% ipython --no-banner

In [1]: import numpy as np

In [2]: np.set_printoptions(precision=3, suppress=True, linewidth=140, legacy="1.25")

In [3]: rnd = lambda a: np.round(a, 3) + 0

In [4]: M = np.diag(np.array([0, 3, 3, 2, 3, 2, 0])) + -2 * np.eye(7, k=1) + -2 * np.eye(7, k=-1)

In [5]: M
Out[5]: 
array([[ 0., -2.,  0.,  0.,  0.,  0.,  0.],
       [-2.,  3., -2.,  0.,  0.,  0.,  0.],
       [ 0., -2.,  3., -2.,  0.,  0.,  0.],
       [ 0.,  0., -2.,  2., -2.,  0.,  0.],
       [ 0.,  0.,  0., -2.,  3., -2.,  0.],
       [ 0.,  0.,  0.,  0., -2.,  2., -2.],
       [ 0.,  0.,  0.,  0.,  0., -2.,  0.]])

In [6]: # symmetric

In [7]: other = M / np.linalg.norm(M, axis=1, keepdims=True)

In [8]: cov = other @ other.T

In [9]: rnd(np.linalg.norm(other, axis=1))
Out[9]: array([1., 1., 1., 1., 1., 1., 1.])

In [10]: (np.abs(cov) > 0.9).astype(int)
Out[10]: 
array([[1, 0, 0, 0, 0, 0, 0],
       [0, 1, 0, 0, 0, 0, 0],
       [0, 0, 1, 0, 0, 0, 0],
       [0, 0, 0, 1, 0, 0, 0],
       [0, 0, 0, 0, 1, 0, 0],
       [0, 0, 0, 0, 0, 1, 0],
       [0, 0, 0, 0, 0, 0, 1]])

In [11]: (cov - 2 * np.eye(7)).round(6).argmax(axis=1)
Out[11]: array([2, 3, 0, 5, 6, 3, 4])

In [12]: rnd(cov[3])
Out[12]: array([ 0.   ,  0.28 , -0.7  ,  1.   , -0.7  ,  0.333,  0.   ])

In [13]: np.argwhere(np.triu(np.abs(cov) > 0.95, 1))
Out[13]: array([], shape=(0, 2), dtype=int64)

In [14]: E = np.load("x.npy")

In [15]: E
Out[15]: 
array([[0, 0, 0, 0, 0, 0, 0, 1, 0],
       [0, 0, 0, 0, 0, 0, 1, 0, 0],
       [0, 0, 0, 0, 0, 1, 0, 0, 0],
       [0, 0, 0, 0, 0, 0, 0, 0, 0],
       [0, 0, 0, 0, 0, 0, 0, 0, 0],
       [0, 0, 1, 0, 0, 0, 0, 0, 0],
       [0, 1, 0, 0, 0, 0, 0, 0, 0],
       [1, 0, 0, 0, 0, 0, 0, 0, 1],
       [0, 0, 0, 0, 0, 0, 0, 1, 0]])

In [16]: rnd(np.linalg.norm(E, 2) / np.linalg.norm(E))
Out[16]: 0.5

In [17]: [round(float(x), 3) for x in np.linalg.svd(E, compute_uv=False)[:3]]
Out[17]: [1.414, 1.414, 1.0]

In [18]: np.linalg.cond(E) > 100
Out[18]: True

In [19]: x0 = np.array([-1, -1, -1, 1, -3, -1, 2, -3, -2])

In [20]: h = np.maximum(E @ x0, 0)

In [21]: E * (h > 1e-9)[:, None]
Out[21]: 
array([[0, 0, 0, 0, 0, 0, 0, 0, 0],
       [0, 0, 0, 0, 0, 0, 1, 0, 0],
       [0, 0, 0, 0, 0, 0, 0, 0, 0],
       [0, 0, 0, 0, 0, 0, 0, 0, 0],
       [0, 0, 0, 0, 0, 0, 0, 0, 0],
       [0, 0, 0, 0, 0, 0, 0, 0, 0],
       [0, 0, 0, 0, 0, 0, 0, 0, 0],
       [0, 0, 0, 0, 0, 0, 0, 0, 0],
       [0, 0, 0, 0, 0, 0, 0, 0, 0]])

In [22]: np.maximum(E @ (3 * x0), 0)
Out[22]: array([0, 6, 0, 0, 0, 0, 0, 0, 0])

In [23]: np.flatnonzero(h > 1e-9)
Out[23]: array([1])

In [24]: E.T @ h
Out[24]: array([0, 0, 0, 0, 0, 0, 2, 0, 0])

In [25]: left, sigma, Vh = np.linalg.svd(E)

In [26]: rnd(sigma)
Out[26]: array([1.414, 1.414, 1.   , 1.   , 1.   , 1.   , 0.   , 0.   , 0.   ])

In [27]: np.argmax(sigma[:-1] / (sigma[1:] + 1e-6)) + 1
Out[27]: 6

In [28]: other = left[:, :6] @ np.diag(sigma[:6]) @ Vh[:6]

In [29]: rnd(np.linalg.norm(E - other) / np.linalg.norm(E))
Out[29]: 0.0

In [30]: np.linalg.matrix_rank(E, rtol=0.05)
Out[30]: 6

In [31]: np.linalg.matrix_rank(other)
Out[31]: 6

In [32]: np.abs(E - other).max()
Out[32]: 0.0

In [33]: other
Out[33]: 
array([[0., 0., 0., 0., 0., 0., 0., 1., 0.],
       [0., 0., 0., 0., 0., 0., 1., 0., 0.],
       [0., 0., 0., 0., 0., 1., 0., 0., 0.],
       [0., 0., 0., 0., 0., 0., 0., 0., 0.],
       [0., 0., 0., 0., 0., 0., 0., 0., 0.],
       [0., 0., 1., 0., 0., 0., 0., 0., 0.],
       [0., 1., 0., 0., 0., 0., 0., 0., 0.],
       [1., 0., 0., 0., 0., 0., 0., 0., 1.],
       [0., 0., 0., 0., 0., 0., 0., 1., 0.]])

In [34]: rnd(np.linalg.norm(E - other, 2)), sigma[6]
Out[34]: (0.0, 0.0)

In [35]: def softmax(z):
    ...:     e = np.exp(z - z.max(axis=-1, keepdims=True))
    ...:     return e / e.sum(axis=-1, keepdims=True)
    ...: 

In [36]: rnd(softmax(E[1]))
Out[36]: array([0.093, 0.093, 0.093, 0.093, 0.093, 0.093, 0.254, 0.093, 0.093])

In [37]: att = E @ E.T / np.sqrt(9)

In [38]: rnd(softmax(att))
Out[38]: 
array([[0.143, 0.102, 0.102, 0.102, 0.102, 0.102, 0.102, 0.102, 0.143],
       [0.106, 0.149, 0.106, 0.106, 0.106, 0.106, 0.106, 0.106, 0.106],
       [0.106, 0.106, 0.149, 0.106, 0.106, 0.106, 0.106, 0.106, 0.106],
       [0.111, 0.111, 0.111, 0.111, 0.111, 0.111, 0.111, 0.111, 0.111],
       [0.111, 0.111, 0.111, 0.111, 0.111, 0.111, 0.111, 0.111, 0.111],
       [0.106, 0.106, 0.106, 0.106, 0.106, 0.149, 0.106, 0.106, 0.106],
       [0.106, 0.106, 0.106, 0.106, 0.106, 0.106, 0.149, 0.106, 0.106],
       [0.101, 0.101, 0.101, 0.101, 0.101, 0.101, 0.101, 0.196, 0.101],
       [0.143, 0.102, 0.102, 0.102, 0.102, 0.102, 0.102, 0.102, 0.143]])

In [39]: rnd(softmax(att + np.triu(np.full(att.shape, -np.inf), 1)))
Out[39]: 
array([[1.   , 0.   , 0.   , 0.   , 0.   , 0.   , 0.   , 0.   , 0.   ],
       [0.417, 0.583, 0.   , 0.   , 0.   , 0.   , 0.   , 0.   , 0.   ],
       [0.294, 0.294, 0.411, 0.   , 0.   , 0.   , 0.   , 0.   , 0.   ],
       [0.25 , 0.25 , 0.25 , 0.25 , 0.   , 0.   , 0.   , 0.   , 0.   ],
       [0.2  , 0.2  , 0.2  , 0.2  , 0.2  , 0.   , 0.   , 0.   , 0.   ],
       [0.156, 0.156, 0.156, 0.156, 0.156, 0.218, 0.   , 0.   , 0.   ],
       [0.135, 0.135, 0.135, 0.135, 0.135, 0.135, 0.189, 0.   , 0.   ],
       [0.112, 0.112, 0.112, 0.112, 0.112, 0.112, 0.112, 0.218, 0.   ],
       [0.143, 0.102, 0.102, 0.102, 0.102, 0.102, 0.102, 0.102, 0.143]])

In [40]: softmax(att).round(6).argmax(axis=1)
Out[40]: array([0, 1, 2, 0, 0, 5, 6, 7, 0])
